>>> import numpy as np
>>> from numpy import linalg as LA
>>> np.set_printoptions(precision=3, suppress=True, linewidth=100, legacy="1.25")
>>> feats = np.loadtxt("test1.csv", delimiter=",")
>>> print(feats)
[[ 1.1    2.832 -0.23 ]
 [ 1.788 -5.293 -0.166]
 [-1.12  -0.177 -0.062]
 [ 1.14  -7.127 -0.284]
 [ 0.02  -7.151  0.001]
 [-0.15   2.556 -0.315]
 [ 0.928  4.955 -0.282]
 [ 0.532  1.265 -0.237]
 [-1.958  5.427 -0.252]
 [ 0.928 -6.337  0.128]
 [ 0.426 -6.281 -0.2  ]
 [-0.398 -2.21   0.383]
 [ 0.09   2.121  0.037]
 [-0.833  1.966 -0.083]
 [-0.001  5.294 -0.168]
 [-1.327 -0.285 -0.05 ]
 [-0.298 -3.118 -0.14 ]
 [-0.726 -6.608  0.067]
 [-1.501 -2.324  0.035]
 [-0.819  0.914 -0.073]]
>>> W2 = feats[[10, 11]].astype(float)
>>> for _ in range(3):
...     lab = LA.norm(feats[:, None] - W2, axis=-1).argmin(axis=1)
...     W2 = np.array([feats[lab == j].mean(axis=0) for j in range(2)])
... 
>>> print(lab)
[1 0 1 0 0 1 1 1 1 0 0 0 1 1 1 1 0 0 0 1]
>>> print(W2)
[[ 0.153 -5.161 -0.02 ]
 [-0.323  2.443 -0.156]]
>>> print(np.abs(W2[1] - W2[0]).argmax())
1
>>> lab = feats[:, 2] > np.median(feats[:, 2])
>>> r0 = feats[lab].mean(axis=0) - feats[~lab].mean(axis=0)
>>> print(r0)
[-0.919 -2.06   0.266]
>>> x = np.array([1, 3, 0])
>>> target = feats @ x
>>> try:
...     LA.solve(feats, target)
... except LA.LinAlgError as e:
...     print(repr(e))
... 
LinAlgError('Last 2 dimensions of the array must be square')
>>> print(np.round(LA.pinv(feats) @ feats, 3) + 0)
[[1. 0. 0.]
 [0. 1. 0.]
 [0. 0. 1.]]
>>> print(np.round(LA.solve(feats.T @ feats, feats.T @ target), 3) + 0)
[1. 3. 0.]
>>> rng = np.random.default_rng(6434)
>>> target = target + 0.02 * rng.normal(size=20)
>>> print(target)
[  9.611 -14.104  -1.632 -20.233 -21.424   7.466  15.837   4.35   14.314 -18.093 -18.402  -7.058
   6.428   5.063  15.891  -2.212  -9.646 -20.553  -8.443   1.928]
>>> c, *_ = LA.lstsq(feats, target)
>>> print(np.round(LA.norm(target - feats @ c), 3))
0.096
>>> print(c)
[ 1.002  3.    -0.027]
>>> print([round(float(LA.norm(LA.solve(feats.T @ feats + lam * np.eye(3), feats.T @ target))), 2) for lam in (0, 1, 10, 100)])
[3.16, 3.13, 2.96, 2.34]
>>> Xs = feats - feats.mean(axis=0)
>>> U, sv, Vh = LA.svd(Xs, full_matrices=False)
>>> print(np.abs(U[:, 0]).argmax())
8
>>> print(np.abs(Vh[-1]))
[0.067 0.018 0.998]
>>> print(np.round(Xs.mean(axis=0), 3) + 0)
[0. 0. 0.]
>>> print(np.searchsorted(np.cumsum(sv ** 2) / (sv ** 2).sum(), 0.9) + 1)
1
>>> print(np.abs(Vh[0]).argmax())
1
>>> print(sv)
[19.055  4.186  0.641]
>>> print(Vh[0] * np.sign(Vh[0, np.abs(Vh[0]).argmax()]))
[-0.065  0.998 -0.014]
>>> data = np.loadtxt("mat.csv", delimiter=",")
>>> print(data)
[[ 0. -2.  0.  4.]
 [ 0. -2. -1.  3.]
 [-1. -3. -3.  3.]
 [ 0.  0.  0.  0.]
 [-1. -2.  0.  4.]
 [ 0.  0.  0.  0.]
 [ 0.  0.  0.  0.]
 [-1.  0.  1.  1.]
 [-1.  0.  1.  1.]
 [-1.  0.  1.  1.]
 [ 2.  1.  2.  0.]
 [ 1.  1.  3.  1.]
 [ 2.  1.  2.  0.]
 [ 0.  0.  0.  0.]
 [ 0. -2.  0.  4.]
 [ 1. -2. -1.  3.]
 [ 1. -1.  2.  4.]
 [ 0.  0.  0.  0.]
 [ 0. -2. -1.  3.]
 [ 0.  0.  0.  0.]
 [ 0.  0.  0.  0.]
 [-1. -3. -3.  3.]]
>>> print(np.round(LA.norm(data, 2) / LA.norm(data), 3))
0.846
>>> print(LA.matrix_rank(data, rtol=0.1))
3
>>> dist = LA.norm(data[:, None] - data[None], axis=-1)
>>> print(dist.shape)
(22, 22)
>>> print(dist[6].round(6).argsort(kind="stable")[:4])
[ 3  5  6 13]
>>> print(np.unravel_index(dist.round(6).argmax(), dist.shape))
(2, 11)
>>> print(dist[:5, :5])
[[0.    1.414 3.464 4.472 1.   ]
 [1.414 0.    2.449 3.742 1.732]
 [3.464 2.449 0.    5.292 3.317]
 [4.472 3.742 5.292 0.    4.583]
 [1.    1.732 3.317 4.583 0.   ]]
>>> print(LA.norm(data, axis=1))
[4.472 3.742 5.292 0.    4.583 0.    0.    1.732 1.732 1.732 3.    3.464 3.    0.    4.472 3.873
 4.69  0.    3.742 0.    0.    5.292]
>>> print(dist.mean(axis=1).argmax())
2
